$ python -q
>>> import numpy as np
>>> from numpy import linalg as LA
>>> np.set_printoptions(suppress=True, linewidth=120)
>>> arr = np.load("dump.npy")
>>> arr
array([[4., 1., 0., 0., 0., 0., 0., 0., 0., 0.],
       [0., 4., 1., 0., 0., 0., 0., 0., 0., 0.],
       [0., 0., 4., 1., 0., 0., 0., 0., 0., 0.],
       [0., 0., 0., 4., 1., 0., 0., 0., 0., 0.],
       [0., 0., 0., 0., 4., 1., 0., 0., 0., 0.],
       [0., 0., 0., 0., 0., 4., 1., 0., 0., 0.],
       [0., 0., 0., 0., 0., 0., 4., 1., 0., 0.],
       [0., 0., 0., 0., 0., 0., 0., 4., 1., 0.],
       [0., 0., 0., 0., 0., 0., 0., 0., 4., 1.],
       [0., 0., 0., 0., 0., 0., 0., 0., 0., 4.]])
>>> # triangular
>>> LA.matrix_rank(arr - arr[0, 0] * np.eye(10))
np.int64(9)
>>> r0 = np.array([1, 3, 0, 2, 0, 0, 3, 2, 0, 0])
>>> B = arr + np.outer(r0, np.eye(10)[1])
>>> LA.matrix_rank(B - arr)
np.int64(1)
>>> B
array([[4., 2., 0., 0., 0., 0., 0., 0., 0., 0.],
       [0., 7., 1., 0., 0., 0., 0., 0., 0., 0.],
       [0., 0., 4., 1., 0., 0., 0., 0., 0., 0.],
       [0., 2., 0., 4., 1., 0., 0., 0., 0., 0.],
       [0., 0., 0., 0., 4., 1., 0., 0., 0., 0.],
       [0., 0., 0., 0., 0., 4., 1., 0., 0., 0.],
       [0., 3., 0., 0., 0., 0., 4., 1., 0., 0.],
       [0., 2., 0., 0., 0., 0., 0., 4., 1., 0.],
       [0., 0., 0., 0., 0., 0., 0., 0., 4., 1.],
       [0., 0., 0., 0., 0., 0., 0., 0., 0., 4.]])
>>> np.round(LA.svd(B, compute_uv=False), 3)
array([8.827, 4.81 , 4.713, 4.574, 4.119, 3.951, 3.72 , 3.357, 3.276, 3.063])
>>> B - B[0]
array([[ 0.,  0.,  0.,  0.,  0.,  0.,  0.,  0.,  0.,  0.],
       [-4.,  5.,  1.,  0.,  0.,  0.,  0.,  0.,  0.,  0.],
       [-4., -2.,  4.,  1.,  0.,  0.,  0.,  0.,  0.,  0.],
       [-4.,  0.,  0.,  4.,  1.,  0.,  0.,  0.,  0.,  0.],
       [-4., -2.,  0.,  0.,  4.,  1.,  0.,  0.,  0.,  0.],
       [-4., -2.,  0.,  0.,  0.,  4.,  1.,  0.,  0.,  0.],
       [-4.,  1.,  0.,  0.,  0.,  0.,  4.,  1.,  0.,  0.],
       [-4.,  0.,  0.,  0.,  0.,  0.,  0.,  4.,  1.,  0.],
       [-4., -2.,  0.,  0.,  0.,  0.,  0.,  0.,  4.,  1.],
       [-4., -2.,  0.,  0.,  0.,  0.,  0.,  0.,  0.,  4.]])
>>> B.shape
(10, 10)
>>> B.mean(axis=0)
array([0.4, 1.6, 0.5, 0.5, 0.5, 0.5, 0.5, 0.5, 0.5, 0.5])
>>> B[:, 10]
Traceback (most recent call last):
  File "<python-input-15>", line 1, in <module>
    B[:, 10]
    ~^^^^^^^
IndexError: index 10 is out of bounds for axis 1 with size 10
>>> B.sum(axis=0)
array([ 4., 16.,  5.,  5.,  5.,  5.,  5.,  5.,  5.,  5.])
